In [1]: import numpy as np

In [2]: np.set_printoptions(precision=2, suppress=True, linewidth=100, legacy="1.25")

In [3]: rng = np.random.default_rng(581919)

In [4]: arr = rng.normal(size=(24, 6))

In [5]: arr = 20 * arr / np.linalg.norm(arr, axis=1, keepdims=True)

In [6]: arr
Out[6]: 
array([[  9.73,  -7.29,  -1.73,  10.08,  12.13,  -0.54],
       [ -0.85,  12.34,   1.89, -10.14,  -9.44,  -7.18],
       [-12.9 ,  -1.9 ,  10.53,  -3.61,   8.96,  -5.07],
       [  1.74,  10.59, -16.83,   0.91,   0.85,   0.29],
       [ -1.33,   8.83, -10.36, -13.91,   2.81,  -3.38],
       [ -2.06,  -1.38, -11.32,   7.8 , -13.47,   4.82],
       [  0.95,  -9.07,   8.74,  -1.81,  -8.96, -12.53],
       [-15.39,   2.66,  -8.5 ,  -5.84,   6.72,   2.15],
       [ 16.24,   1.19,  -7.25,   3.76,   4.03,   7.2 ],
       [  7.31,  -4.41,  -0.98, -15.63,  -0.42,  -9.03],
       [ 11.76,  -4.3 , -12.07,  -1.08,  -6.25,  -7.56],
       [  6.71,   2.02,  -0.78,   0.24,  -0.03, -18.71],
       [-11.64,  -4.65,   7.41,   2.06,  -4.2 ,  12.88],
       [  4.93,   2.81,  -3.25,  -7.63,   0.5 , -17.28],
       [  2.3 ,   9.56,   2.57,   2.64,  14.55,   8.83],
       [-10.55, -16.33,   0.65,  -4.01,  -2.08,  -1.05],
       [  5.15,  -0.24,   4.91,   2.94,  12.34,  13.73],
       [ -5.44,   9.77,   7.1 ,   3.98, -13.18,  -5.91],
       [  5.69,  -3.84,  11.64,  -3.13,  -3.62, -13.95],
       [  1.4 , -11.  ,  -9.  , -10.77,  -3.75,  -8.11],
       [  2.21,  -9.77,   3.31, -16.5 ,   1.88,  -3.63],
       [ -6.37, -14.23,  10.51,   4.13,  -1.92,  -5.08],
       [  2.15,  15.1 ,  -0.43,   9.1 ,   4.98,   7.72],
       [-13.15,  -4.09,  -7.83,   5.06,   9.04,  -6.45]])

In [7]: Xs = (arr - arr.mean(axis=0)) / arr.std(axis=0)

In [8]: Xs.std(axis=0)
Out[8]: array([1., 1., 1., 1., 1., 1.])

In [9]: coef = np.linalg.lstsq(np.delete(Xs, 2, axis=1), Xs[:, 2])[0]

In [10]: np.abs(coef).argmax()
Out[10]: 1

In [11]: vec = np.array([-9, -1, 1, -6, -2, 4])

In [12]: rhs = arr @ vec

In [13]: coef, lr = np.zeros(6), 1 / np.linalg.norm(arr, 2) ** 2

In [14]: for i in range(8):
    ...:     coef -= lr * arr.T @ (arr @ coef - rhs)
    ...:     if i % 2 == 0: print(i, round(np.linalg.norm(arr @ coef - rhs), 2))
    ...: 
0 211.6
2 72.62
4 32.95
6 17.0

In [15]: coef
Out[15]: array([-9.08, -0.99,  0.95, -5.69, -1.86,  3.72])

In [16]: gram = np.cov(arr, rowvar=False)

In [17]: arr.std(axis=0)
Out[17]: array([8.16, 8.37, 7.94, 7.45, 7.59, 8.64])

In [18]: labels = rng.integers(0, 3, 7)

In [19]: E = np.array([[-7, 1, 1, 2, -5, 5, 0],
    ...:     [2, 0, -6, -2, -3, 2, 3],
    ...:     [-7, 7, 9, -8, 0, -6, 3],
    ...:     [-3, 1, -9, -4, 4, -8, 8],
    ...:     [-5, 5, 4, -7, -5, -8, 3],
    ...:     [7, 7, -9, -4, 6, 8, -6],
    ...:     [1, -3, -6, -4, -6, -9, 5]]) * (labels[:, None] == labels)

In [20]: E
Out[20]: 
array([[-7,  0,  0,  0,  0,  0,  0],
       [ 0,  0,  0, -2,  0,  2,  3],
       [ 0,  0,  9,  0,  0,  0,  0],
       [ 0,  1,  0, -4,  0, -8,  8],
       [ 0,  0,  4,  0, -5,  0,  0],
       [ 0,  7,  0, -4,  0,  8, -6],
       [ 0, -3,  0, -4,  0, -9,  5]])

In [21]: vec = np.array([-6, -6, -5, -1, 6, -5, 9])

In [22]: rhs = E @ vec

In [23]: coef, lr = np.zeros(7), 1 / np.linalg.norm(E, 2) ** 2

In [24]: for i in range(40):
    ...:     coef -= lr * E.T @ (E @ coef - rhs)
    ...:     if i % 10 == 0: print(i, round(np.linalg.norm(E @ coef - rhs), 2))
    ...: 
0 64.86
10 18.17
20 10.31
30 6.67

In [25]: coef
Out[25]: array([-5.98, -5.06, -5.12, -0.39,  5.54, -5.76,  8.59])

In [26]: round(np.linalg.cond(E), 2)
Out[26]: 7.4

In [27]: basis = arr[[23, 4]].astype(float)

In [28]: for _ in range(7):
    ...:     labels = np.linalg.norm(arr[:, None] - basis, axis=-1).argmin(axis=1)
    ...:     basis = np.array([arr[labels == j].mean(axis=0) for j in range(2)])
    ...: 

In [29]: labels
Out[29]: array([0, 1, 0, 1, 1, 0, 1, 0, 1, 1, 1, 1, 0, 1, 0, 0, 0, 1, 1, 1, 1, 0, 0, 0])

In [30]: basis
Out[30]: 
array([[-4.79, -2.07,  0.61,  2.76,  4.28,  2.9 ],
       [ 3.95,  0.4 , -2.14, -5.52, -2.74, -7.68]])

In [31]: np.flatnonzero(np.linalg.matrix_power((E != 0) + (E.T != 0) + np.eye(7), 7)[1])
Out[31]: array([1, 3, 5, 6])

In [32]: E @ E
Out[32]: 
array([[  49,    0,    0,    0,    0,    0,    0],
       [   0,    3,    0,  -12,    0,    5,  -13],
       [   0,    0,   81,    0,    0,    0,    0],
       [   0,  -84,    0,   14,    0, -102,   59],
       [   0,    0,   16,    0,   25,    0,    0],
       [   0,   70,    0,   -6,    0,  164,  -89],
       [   0,  -82,    0,   38,    0,  -91,   38]])

In [33]: np.round(np.linalg.det(E), 2)
Out[33]: -525420.0

In [34]: (E != 0).astype(int)
Out[34]: 
array([[1, 0, 0, 0, 0, 0, 0],
       [0, 0, 0, 1, 0, 1, 1],
       [0, 0, 1, 0, 0, 0, 0],
       [0, 1, 0, 1, 0, 1, 1],
       [0, 0, 1, 0, 1, 0, 0],
       [0, 1, 0, 1, 0, 1, 1],
       [0, 1, 0, 1, 0, 1, 1]])

In [35]: t3 = np.stack([E, -2 * E, E[::-1]])

In [36]: np.linalg.matrix_rank(t3.reshape(3, -1))
Out[36]: 2

In [37]: m1 = np.diag(np.array([-3, 1, -1, 3, 1]))

In [38]: m1
Out[38]: 
array([[-3,  0,  0,  0,  0],
       [ 0,  1,  0,  0,  0],
       [ 0,  0, -1,  0,  0],
       [ 0,  0,  0,  3,  0],
       [ 0,  0,  0,  0,  1]])

In [39]: W = np.array([[-5, 8, 5, -9],
    ...:     [-5, -8, -7, 6],
    ...:     [8, 8, 3, 0],
    ...:     [1, -4, 9, 7],
    ...:     [3, -3, -3, 7]])

In [40]: coef = np.array([3, 0, 1, -1])

In [41]: act = np.maximum(m1 @ W + coef, 0)

In [42]: (act > 0).astype(int)
Out[42]: 
array([[1, 0, 0, 1],
       [0, 0, 0, 1],
       [0, 0, 0, 0],
       [1, 0, 1, 1],
       [1, 0, 0, 1]])

In [43]: act
Out[43]: 
array([[18,  0,  0, 26],
       [ 0,  0,  0,  5],
       [ 0,  0,  0,  0],
       [ 6,  0, 28, 20],
       [ 6,  0,  0,  6]])

In [44]: basis = np.array([[0, 2], [1, 0], [2, 1], [0, 0]])

In [45]: W @ basis
Out[45]: 
array([[ 18,  -5],
       [-22, -17],
       [ 14,  19],
       [ 14,  11],
       [ -9,   3]])

In [46]: (act @ basis).round(6).argmax(axis=1)
Out[46]: array([1, 0, 0, 0, 1])
